In [1]: import numpy as np

In [2]: from numpy import linalg as LA

In [3]: np.set_printoptions(precision=2, suppress=True, linewidth=160)

In [4]: mat = np.arange(54).reshape(6, 9) + -2

In [5]: mat
Out[5]: 
array([[-2, -1,  0,  1,  2,  3,  4,  5,  6],
       [ 7,  8,  9, 10, 11, 12, 13, 14, 15],
       [16, 17, 18, 19, 20, 21, 22, 23, 24],
       [25, 26, 27, 28, 29, 30, 31, 32, 33],
       [34, 35, 36, 37, 38, 39, 40, 41, 42],
       [43, 44, 45, 46, 47, 48, 49, 50, 51]])

In [6]: mat.mean(axis=0)
Out[6]: array([20.5, 21.5, 22.5, 23.5, 24.5, 25.5, 26.5, 27.5, 28.5])

In [7]: mat.sum(axis=1)
Out[7]: array([ 18,  99, 180, 261, 342, 423])

In [8]: np.unravel_index(np.abs(mat).argmax(), mat.shape)
Out[8]: (np.int64(5), np.int64(8))

In [9]: mat.sum(axis=0)
Out[9]: array([123, 129, 135, 141, 147, 153, 159, 165, 171])

In [10]: np.count_nonzero(mat)
Out[10]: np.int64(53)

In [11]: round(float(np.trace(LA.pinv(mat) @ mat)), 2)
Out[11]: 2.0

In [12]: np.round(mat @ LA.pinv(mat) @ mat, 2) + 0
Out[12]: 
array([[-2., -1.,  0.,  1.,  2.,  3.,  4.,  5.,  6.],
       [ 7.,  8.,  9., 10., 11., 12., 13., 14., 15.],
       [16., 17., 18., 19., 20., 21., 22., 23., 24.],
       [25., 26., 27., 28., 29., 30., 31., 32., 33.],
       [34., 35., 36., 37., 38., 39., 40., 41., 42.],
       [43., 44., 45., 46., 47., 48., 49., 50., 51.]])

In [13]: np.abs(np.diag(LA.qr(mat)[1])) > 1e-9
Out[13]: array([ True,  True, False, False, False, False])

In [14]: left, s, Vt = LA.svd(mat, full_matrices=False)

In [15]: np.cumsum(s ** 2) / np.sum(s ** 2)
Out[15]: array([1., 1., 1., 1., 1., 1.])

In [16]: s.round(2) + 0
Out[16]: array([213.14,  10.05,   0.  ,   0.  ,   0.  ,   0.  ])

In [17]: round(np.sqrt((s ** 2).sum()), 2), round(LA.norm(mat), 2)
Out[17]: (np.float64(213.38), np.float64(213.38))

In [18]: (s > 1e-8).sum()
Out[18]: np.int64(2)

In [19]: np.round(Vt @ Vt.T, 2) + 0
Out[19]: 
array([[1., 0., 0., 0., 0., 0.],
       [0., 1., 0., 0., 0., 0.],
       [0., 0., 1., 0., 0., 0.],
       [0., 0., 0., 1., 0., 0.],
       [0., 0., 0., 0., 1., 0.],
       [0., 0., 0., 0., 0., 1.]])

In [20]: np.allclose(left * s @ Vt, mat)
Out[20]: True

In [21]: np.round(s / s[0], 2) + 0
Out[21]: array([1.  , 0.05, 0.  , 0.  , 0.  , 0.  ])

In [22]: left, s, Vt = LA.svd(mat)

In [23]: np.argmax(s[:-1] / (s[1:] + 1e-6)) + 1
Out[23]: np.int64(2)

In [24]: out = left[:, :2] @ np.diag(s[:2]) @ Vt[:2]

In [25]: out.round(2) + 0
Out[25]: 
array([[-2., -1.,  0.,  1.,  2.,  3.,  4.,  5.,  6.],
       [ 7.,  8.,  9., 10., 11., 12., 13., 14., 15.],
       [16., 17., 18., 19., 20., 21., 22., 23., 24.],
       [25., 26., 27., 28., 29., 30., 31., 32., 33.],
       [34., 35., 36., 37., 38., 39., 40., 41., 42.],
       [43., 44., 45., 46., 47., 48., 49., 50., 51.]])

In [26]: round(float(LA.norm(mat - out, 2)), 2), np.round(s[2], 2)
Out[26]: (0.0, np.float64(0.0))

In [27]: round(float(LA.norm(mat - out) / LA.norm(mat)), 2)
Out[27]: 0.0

In [28]: out = mat[0, 0] * mat[1:] - np.outer(mat[1:, 0], mat[0])

In [29]: out
Out[29]: 
array([[   0,   -9,  -18,  -27,  -36,  -45,  -54,  -63,  -72],
       [   0,  -18,  -36,  -54,  -72,  -90, -108, -126, -144],
       [   0,  -27,  -54,  -81, -108, -135, -162, -189, -216],
       [   0,  -36,  -72, -108, -144, -180, -216, -252, -288],
       [   0,  -45,  -90, -135, -180, -225, -270, -315, -360]])

In [30]: np.flatnonzero(~out.round(6).any(axis=1))
Out[30]: array([], dtype=int64)

In [31]: W0 = np.loadtxt("mat.csv", delimiter=",")

In [32]: W0
Out[32]: 
array([[  2.78,   1.61,   6.67,  -1.88,  -0.62,  -2.31,  -2.16,   4.46,   1.96],
       [  3.21,  -0.5 ,   5.8 ,  -1.33,   0.67,  -4.02,  -0.01,   3.44,   0.17],
       [  3.16,  -8.17,   4.26,   6.03,   6.87,   8.46,  -1.03,  -2.82,  -1.26],
       [  2.73,   0.47,   8.61,   0.88,  -0.49,  -2.26,  -1.8 ,   2.48,   0.54],
       [ -2.62,   2.98,   0.62,   2.56,   0.59,   3.34,  -3.37,  -2.16,  -2.89],
       [  3.04,   0.26,   5.27,  -2.45,  -0.92,  -2.64,  -0.25,   2.64,   1.26],
       [  0.77,   1.15,   5.96,  -1.12,   0.23,  -3.93,  -0.51,   2.57,  -0.38],
       [  4.47, -10.28,   6.49,   3.46,   4.83,   8.13,  -3.1 ,  -2.91,  -1.28],
       [ -2.77,   0.32,   0.51,   3.89,   0.12,   4.12,  -3.55,  -1.11,  -3.32],
       [ -1.43,   2.59,   3.1 ,   2.26,   0.66,   4.45,  -4.18,  -1.92,  -3.37],
       [  1.17,  -8.11,   3.78,   5.58,   4.18,   7.75,  -2.16,  -1.91,  -0.34],
       [  3.16,  -8.24,   5.96,   5.35,   4.39,   8.71,  -0.84,  -6.35,  -1.83],
       [ -2.15,   1.68,   0.48,   0.37,  -0.14,   3.37,  -2.26,  -1.83,  -0.94],
       [  1.63,   0.16,   6.96,  -0.69,  -1.93,  -1.9 ,  -0.37,   1.3 ,   1.13],
       [  3.36,   1.32,   4.59,  -1.11,   0.17,  -1.94,  -0.52,   3.21,  -0.68],
       [  1.71,  -7.86,   5.75,   6.16,   4.68,   8.26,   0.19,  -5.24,   1.73],
       [  2.55,  -7.12,   4.02,   4.59,   5.79,   6.71,  -3.92,  -2.55,  -1.33],
       [ -0.05,   2.22,   0.85,   1.71,   2.67,   4.71,  -2.42,  -0.47,  -3.33],
       [  4.16,  -8.19,   5.06,   4.67,   5.06,   7.29,   0.26,  -3.93,  -0.55],
       [  3.31,  -7.29,   4.99,   4.93,   6.22,   8.14,  -2.27,  -3.71,  -1.23],
       [  4.13,  -6.73,   3.99,   4.67,   7.12,   8.3 ,  -1.66,  -1.94,  -0.75],
       [  2.34,  -8.06,   3.96,   4.11,   4.5 ,   7.92,  -3.84,  -3.53,   0.19],
       [  0.91,   0.33,   6.07,   1.48,  -0.9 ,  -2.16,  -1.06,   2.3 ,   0.68],
       [  5.15,  -5.4 ,   6.81,   4.54,   5.41,   7.56,  -2.58,  -4.49,  -1.15],
       [  1.29,   1.08,   5.78,  -0.91,   2.36,  -3.14,  -1.04,   3.76,  -0.87],
       [  3.46,   0.21,   6.56,  -0.1 ,  -0.13,  -2.88,   0.05,   2.34,  -1.68],
       [  3.74,  -8.84,   4.16,   2.61,   5.38,   6.96,   1.26,  -2.57,  -1.12],
       [  2.69,  -8.74,   3.65,   6.3 ,   5.5 ,   6.45,  -3.17,  -3.52,  -1.35],
       [  3.46,  -7.76,   4.88,   3.59,   5.92,   6.91,  -1.54,  -1.28,  -1.41],
       [ -1.63,   2.84,   1.02,   0.7 ,   0.96,   2.67,  -3.77,  -0.65,  -2.81],
       [  3.65,  -6.63,   3.92,   4.46,   3.73,   8.31,   0.04,  -2.95,   0.14],
       [  4.37,  -6.36,   6.35,   2.57,   4.59,   6.22,  -1.65,  -2.04,  -1.57],
       [  2.33,   0.99,   7.02,   1.74,   0.69,  -3.71,  -0.94,   3.71,  -1.01],
       [  1.  ,   0.43,   5.97,  -2.49,  -0.46,  -1.21,  -1.26,   2.67,   0.46],
       [ -1.63,   3.49,  -0.37,   2.46,  -0.09,   3.34,  -3.94,  -1.45,  -1.96],
       [ -0.07,   2.78,   1.47,  -0.78,   1.49,   5.14,  -2.87,  -1.84,  -2.58],
       [  2.57,   0.29,   6.57,   1.26,   1.36,  -3.49,  -0.46,   3.88,  -0.12],
       [  0.8 ,   2.42,   6.8 ,  -1.85,  -1.24,  -2.32,  -1.53,   4.05,  -0.02],
       [  2.33,  -8.12,   4.2 ,   4.74,   5.34,   8.54,  -1.72,  -4.65,  -1.71]])

In [33]: x0 = np.array([1, 1, 1, 0, 1, 3, 2, 2, 0])

In [34]: (W0 @ x0).argmax()
Out[34]: np.int64(20)

In [35]: W0 @ np.eye(9)[2]
Out[35]: 
array([ 6.67,  5.8 ,  4.26,  8.61,  0.62,  5.27,  5.96,  6.49,  0.51,  3.1 ,  3.78,  5.96,  0.48,  6.96,  4.59,  5.75,  4.02,  0.85,  5.06,  4.99,  3.99,
        3.96,  6.07,  6.81,  5.78,  6.56,  4.16,  3.65,  4.88,  1.02,  3.92,  6.35,  7.02,  5.97, -0.37,  1.47,  6.57,  6.8 ,  4.2 ])

In [36]: np.sign((W0 @ x0).round(6))
Out[36]: 
array([1., 1., 1., 1., 1., 1., 1., 1., 1., 1., 1., 1., 1., 1., 1., 1., 1., 1., 1., 1., 1., 1., 1., 1., 1., 1., 1., 1., 1., 1., 1., 1., 1., 1., 1., 1., 1., 1.,
       1.])
